$ python3 -q
>>> import numpy as np
>>> import numpy.linalg as la
>>> np.set_printoptions(suppress=True, linewidth=140)
>>> def rnd(a):
...     return np.round(a, 2) + 0
... 
>>> K = np.vander(np.arange(3) - 2, 4, increasing=True)
>>> K
array([[ 1, -2,  4, -8],
       [ 1, -1,  1, -1],
       [ 1,  0,  0,  0]])
>>> # row 0 dominates
>>> x0 = np.array([2, 3, 0, 1])
>>> a = np.maximum(K @ x0, 0)
>>> K * (a > 1e-9)[:, None]
array([[0, 0, 0, 0],
       [0, 0, 0, 0],
       [1, 0, 0, 0]])
>>> K.T @ a
array([2, 0, 0, 0])
>>> th = np.radians(36)
>>> Rm = np.eye(4)
>>> Rm[2, 2] = Rm[1, 1] = np.cos(th)
>>> Rm[2, 1], Rm[1, 2] = -np.sin(th), np.sin(th)
>>> rnd(Rm)
array([[ 1.  ,  0.  ,  0.  ,  0.  ],
       [ 0.  ,  0.81,  0.59,  0.  ],
       [ 0.  , -0.59,  0.81,  0.  ],
       [ 0.  ,  0.  ,  0.  ,  1.  ]])
>>> B = K @ Rm.T
>>> rnd(B)
array([[ 1.  ,  0.73,  4.41, -8.  ],
       [ 1.  , -0.22,  1.4 , -1.  ],
       [ 1.  ,  0.  ,  0.  ,  0.  ]])
>>> rnd(la.svd(K, compute_uv=False)), rnd(la.svd(B, compute_uv=False))
(array([9.37, 1.4 , 0.57]), array([9.37, 1.4 , 0.57]))
>>> rnd(np.abs(B - K).max(axis=0))
array([0.  , 2.73, 0.41, 0.  ])
>>> K.reshape(-1, 2)
array([[ 1, -2],
       [ 4, -8],
       [ 1, -1],
       [ 1, -1],
       [ 1,  0],
       [ 0,  0]])
>>> blk = K.reshape(3, 2, -1)
>>> blk[:, 0]
array([[ 1, -2],
       [ 1, -1],
       [ 1,  0]])
>>> blk.sum(axis=1)
array([[  5, -10],
       [  2,  -2],
       [  1,   0]])
>>> np.einsum("ihd,ihd->ih", blk, blk)
array([[ 5, 80],
       [ 2,  2],
       [ 1,  0]])
>>> X = np.load("data.npy")
>>> X
array([[ 0,  2, -1],
       [ 0,  0,  0],
       [ 0,  0,  0],
       [ 0,  0,  0],
       [ 0,  0,  0],
       [ 0,  0,  0],
       [ 2,  2,  2],
       [ 0,  2, -1],
       [ 0,  2, -1],
       [ 0,  0,  0],
       [ 2,  4,  1],
       [ 0,  0,  0],
       [ 1,  0,  1],
       [ 0,  2, -1],
       [ 0,  0,  0]])
>>> # rows 1 and 2 are equal
>>> x0 = np.array([3, -7, -3])
>>> rhs = X @ x0
>>> rnd(la.pinv(X) @ X)
array([[1., 0., 0.],
       [0., 1., 0.],
       [0., 0., 1.]])
>>> rng = np.random.default_rng(74)
>>> rhs = rhs + 0.1 * rng.normal(size=15)
>>> rnd(rhs)
array([-10.98,   0.02,   0.07,  -0.02,  -0.09,  -0.03, -14.  , -10.98, -11.02,   0.08, -24.85,   0.1 ,  -0.03, -10.99,   0.04])
>>> coef, *_ = la.lstsq(X, rhs)
>>> rnd(coef)
array([ 2.86, -6.93, -2.89])
>>> rnd(la.norm(rhs - X @ coef))
np.float64(0.21)
>>> rnd(X.T @ (rhs - X @ coef))
array([0., 0., 0.])
